In [1]: import numpy as np

In [2]: np.set_printoptions(precision=4, suppress=True, linewidth=200, sign=" ")

In [3]: def rnd(a):
   ...:     return np.round(a, 4) + 0
   ...: 

In [4]: X = np.loadtxt("block8.csv", delimiter=",")

In [5]: print(X)
[[  4.  11.  18.   2.   1.  20.  18.  15.]
 [  0.   0.   2.   2.   0.   2.   0.   0.]
 [  1.  14.   0.   0.   0.  14.   0.   0.]
 [  7.  23.   8.   0.   0.  31.  13.  11.]
 [  7.  26.   0.   0.   0.  32.   6.   5.]
 [  4.  20.   0.   0.   0.  23.   0.   0.]
 [  0.   0.   2.   2.   0.   2.   0.   0.]
 [  7.  20.  17.   1.   0.  30.  20.  17.]
 [  4.  14.   9.   1.   0.  21.  11.   9.]
 [  1.  14.   0.   0.   0.  14.   0.   0.]
 [  0.   8.   0.   0.   0.   5.   0.   0.]
 [  0.   5.   0.   0.   0.   4.   0.   0.]
 [  0.   0.   2.   2.   0.   2.   0.   0.]
 [  0.   2.   0.   1.   0.   3.   0.   0.]
 [  7.  20.  17.   1.   0.  30.  20.  17.]
 [  4.  14.   9.   1.   0.  21.  11.   9.]
 [  1.  14.   0.   0.   0.  14.   0.   0.]
 [  4.  17.   0.   0.   0.  22.   4.   3.]
 [  7.  20.  17.   1.   0.  30.  20.  17.]
 [  1.  11.   0.   0.   0.  13.   0.   0.]
 [  0.   0.   2.   2.   0.   2.   0.   0.]
 [  7.  20.  17.   1.   0.  30.  20.  17.]
 [  7.  20.  17.   1.   0.  30.  20.  17.]
 [  7.  23.   8.   0.   0.  31.  13.  11.]
 [  4.  11.  18.   2.   1.  20.  18.  15.]
 [  1.   5.  10.   2.   0.  11.   9.   7.]]

In [6]: # row 6 repeats row 1

In [7]: cov = np.cov(X, rowvar=False)

In [8]: print(rnd(np.polyfit(X[:, 0], X[:, 5], 1)))
[ 3.663   5.6018]

In [9]: print(np.argsort(-X.std(axis=0).round(6), kind="stable"))
[ 5  6  1  2  7  0  3  4]

In [10]: arr = np.loadtxt("out15.csv", delimiter=",")

In [11]: print(rnd(arr))
[[ 0.309   0.      0.      0.      0.      0.9511  0.      0.      0.      0.      0.    ]
 [ 0.      1.      0.      0.      0.      0.      0.      0.      0.      0.      0.    ]
 [ 0.      0.      1.      0.      0.      0.      0.      0.      0.      0.      0.    ]
 [ 0.      0.      0.      1.      0.      0.      0.      0.      0.      0.      0.    ]
 [ 0.      0.      0.      0.      1.      0.      0.      0.      0.      0.      0.    ]
 [-0.9511  0.      0.      0.      0.      0.309   0.      0.      0.      0.      0.    ]
 [ 0.      0.      0.      0.      0.      0.      1.      0.      0.      0.      0.    ]
 [ 0.      0.      0.      0.      0.      0.      0.      1.      0.      0.      0.    ]
 [ 0.      0.      0.      0.      0.      0.      0.      0.      1.      0.      0.    ]
 [ 0.      0.      0.      0.      0.      0.      0.      0.      0.      1.      0.    ]
 [ 0.      0.      0.      0.      0.      0.      0.      0.      0.      0.      1.    ]]

In [12]: # orthonormal columns

In [13]: vec = np.array([-3, 4, 0, 0, -1, 3, -5, 2, 5, 2, 2])

In [14]: print(11 - np.linalg.matrix_rank(arr - np.eye(11), tol=1e-8))
9

In [15]: print(rnd(arr.T @ (arr @ vec)))
[-3.  4.  0.  0. -1.  3. -5.  2.  5.  2.  2.]

In [16]: print(rnd(np.linalg.det(arr)))
1.0

In [17]: M2 = np.linalg.inv(arr)

In [18]: print((np.abs(M2) > 1e-9).astype(int))
[[ 1  0  0  0  0  1  0  0  0  0  0]
 [ 0  1  0  0  0  0  0  0  0  0  0]
 [ 0  0  1  0  0  0  0  0  0  0  0]
 [ 0  0  0  1  0  0  0  0  0  0  0]
 [ 0  0  0  0  1  0  0  0  0  0  0]
 [ 1  0  0  0  0  1  0  0  0  0  0]
 [ 0  0  0  0  0  0  1  0  0  0  0]
 [ 0  0  0  0  0  0  0  1  0  0  0]
 [ 0  0  0  0  0  0  0  0  1  0  0]
 [ 0  0  0  0  0  0  0  0  0  1  0]
 [ 0  0  0  0  0  0  0  0  0  0  1]]

In [19]: print(np.allclose(M2, arr.T))
True

In [20]: print(rnd(np.linalg.inv(M2)))
[[ 0.309   0.      0.      0.      0.      0.9511  0.      0.      0.      0.      0.    ]
 [ 0.      1.      0.      0.      0.      0.      0.      0.      0.      0.      0.    ]
 [ 0.      0.      1.      0.      0.      0.      0.      0.      0.      0.      0.    ]
 [ 0.      0.      0.      1.      0.      0.      0.      0.      0.      0.      0.    ]
 [ 0.      0.      0.      0.      1.      0.      0.      0.      0.      0.      0.    ]
 [-0.9511  0.      0.      0.      0.      0.309   0.      0.      0.      0.      0.    ]
 [ 0.      0.      0.      0.      0.      0.      1.      0.      0.      0.      0.    ]
 [ 0.      0.      0.      0.      0.      0.      0.      1.      0.      0.      0.    ]
 [ 0.      0.      0.      0.      0.      0.      0.      0.      1.      0.      0.    ]
 [ 0.      0.      0.      0.      0.      0.      0.      0.      0.      1.      0.    ]
 [ 0.      0.      0.      0.      0.      0.      0.      0.      0.      0.      1.    ]]

In [21]: print((np.linalg.matrix_power((arr != 0) + (arr.T != 0) + np.eye(11), 11) > 0).astype(int))
[[ 1  0  0  0  0  1  0  0  0  0  0]
 [ 0  1  0  0  0  0  0  0  0  0  0]
 [ 0  0  1  0  0  0  0  0  0  0  0]
 [ 0  0  0  1  0  0  0  0  0  0  0]
 [ 0  0  0  0  1  0  0  0  0  0  0]
 [ 1  0  0  0  0  1  0  0  0  0  0]
 [ 0  0  0  0  0  0  1  0  0  0  0]
 [ 0  0  0  0  0  0  0  1  0  0  0]
 [ 0  0  0  0  0  0  0  0  1  0  0]
 [ 0  0  0  0  0  0  0  0  0  1  0]
 [ 0  0  0  0  0  0  0  0  0  0  1]]

In [22]: print(rnd(np.sort(np.linalg.eigvals(arr).real)))
[ 0.309  0.309  1.     1.     1.     1.     1.     1.     1.     1.     1.   ]

In [23]: print(rnd(arr @ arr))
[[-0.809   0.      0.      0.      0.      0.5878  0.      0.      0.      0.      0.    ]
 [ 0.      1.      0.      0.      0.      0.      0.      0.      0.      0.      0.    ]
 [ 0.      0.      1.      0.      0.      0.      0.      0.      0.      0.      0.    ]
 [ 0.      0.      0.      1.      0.      0.      0.      0.      0.      0.      0.    ]
 [ 0.      0.      0.      0.      1.      0.      0.      0.      0.      0.      0.    ]
 [-0.5878  0.      0.      0.      0.     -0.809   0.      0.      0.      0.      0.    ]
 [ 0.      0.      0.      0.      0.      0.      1.      0.      0.      0.      0.    ]
 [ 0.      0.      0.      0.      0.      0.      0.      1.      0.      0.      0.    ]
 [ 0.      0.      0.      0.      0.      0.      0.      0.      1.      0.      0.    ]
 [ 0.      0.      0.      0.      0.      0.      0.      0.      0.      1.      0.    ]
 [ 0.      0.      0.      0.      0.      0.      0.      0.      0.      0.      1.    ]]

In [24]: J = np.loadtxt("arr.csv", delimiter=",")

In [25]: print(J)
[[ 2.  2.  0.  0.]
 [-2. -1.  0.  0.]
 [ 0.  0.  2.  2.]
 [ 0.  0. -2. -1.]]

In [26]: r0 = np.array([0, 3, 3, 2])

In [27]: M2 = J + np.outer(r0, np.eye(4)[1])

In [28]: print(rnd(np.linalg.det(M2) / np.linalg.det(J)), rnd(1 + np.linalg.solve(J, r0)[1]))
4.0 4.0

In [29]: F = np.array([[-5, 2, -5, 2, -5, 2],
    ...:     [-2, -2, -2, -2, -2, -2],
    ...:     [-5, -5, -5, -5, -5, -5],
    ...:     [-5, 2, -5, 2, -5, 2],
    ...:     [-2, -2, -2, -2, -2, -2],
    ...:     [-5, -5, -5, -5, -5, -5]])

In [30]: print(F)
[[-5  2 -5  2 -5  2]
 [-2 -2 -2 -2 -2 -2]
 [-5 -5 -5 -5 -5 -5]
 [-5  2 -5  2 -5  2]
 [-2 -2 -2 -2 -2 -2]
 [-5 -5 -5 -5 -5 -5]]

In [31]: r = np.linalg.matrix_rank(F)

In [32]: print(r)
2

In [33]: N = np.linalg.svd(F)[2][r:].T

In [34]: print(np.linalg.matrix_rank(F.T @ F), np.linalg.matrix_rank(F @ F.T))
2 2

In [35]: print(rnd(F @ N))
[[ 0.  0.  0.  0.]
 [ 0.  0.  0.  0.]
 [ 0.  0.  0.  0.]
 [ 0.  0.  0.  0.]
 [ 0.  0.  0.  0.]
 [ 0.  0.  0.  0.]]

In [36]: cov = F.T @ F

In [37]: print(np.allclose(cov, cov.T))
True

In [38]: print(cov)
[[ 108   38  108   38  108   38]
 [  38   66   38   66   38   66]
 [ 108   38  108   38  108   38]
 [  38   66   38   66   38   66]
 [ 108   38  108   38  108   38]
 [  38   66   38   66   38   66]]

In [39]: print(np.diag(cov))
[ 108   66  108   66  108   66]

In [40]: print((F @ F.T).shape)
(6, 6)

In [41]: print(rnd(np.linalg.eigvalsh(cov)[::-1]))
[ 391.2498  130.7502    0.        0.        0.        0.    ]

In [42]: M2 = cov[0, 0] * cov[1:] - np.outer(cov[1:, 0], cov[0])

In [43]: print(M2)
[[    0  5684     0  5684     0  5684]
 [    0     0     0     0     0     0]
 [    0  5684     0  5684     0  5684]
 [    0     0     0     0     0     0]
 [    0  5684     0  5684     0  5684]]

In [44]: print(np.flatnonzero(~M2.round(6).any(axis=1)))
[ 1  3]

In [45]: print(np.linalg.matrix_rank(M2), np.linalg.matrix_rank(cov))
1 2
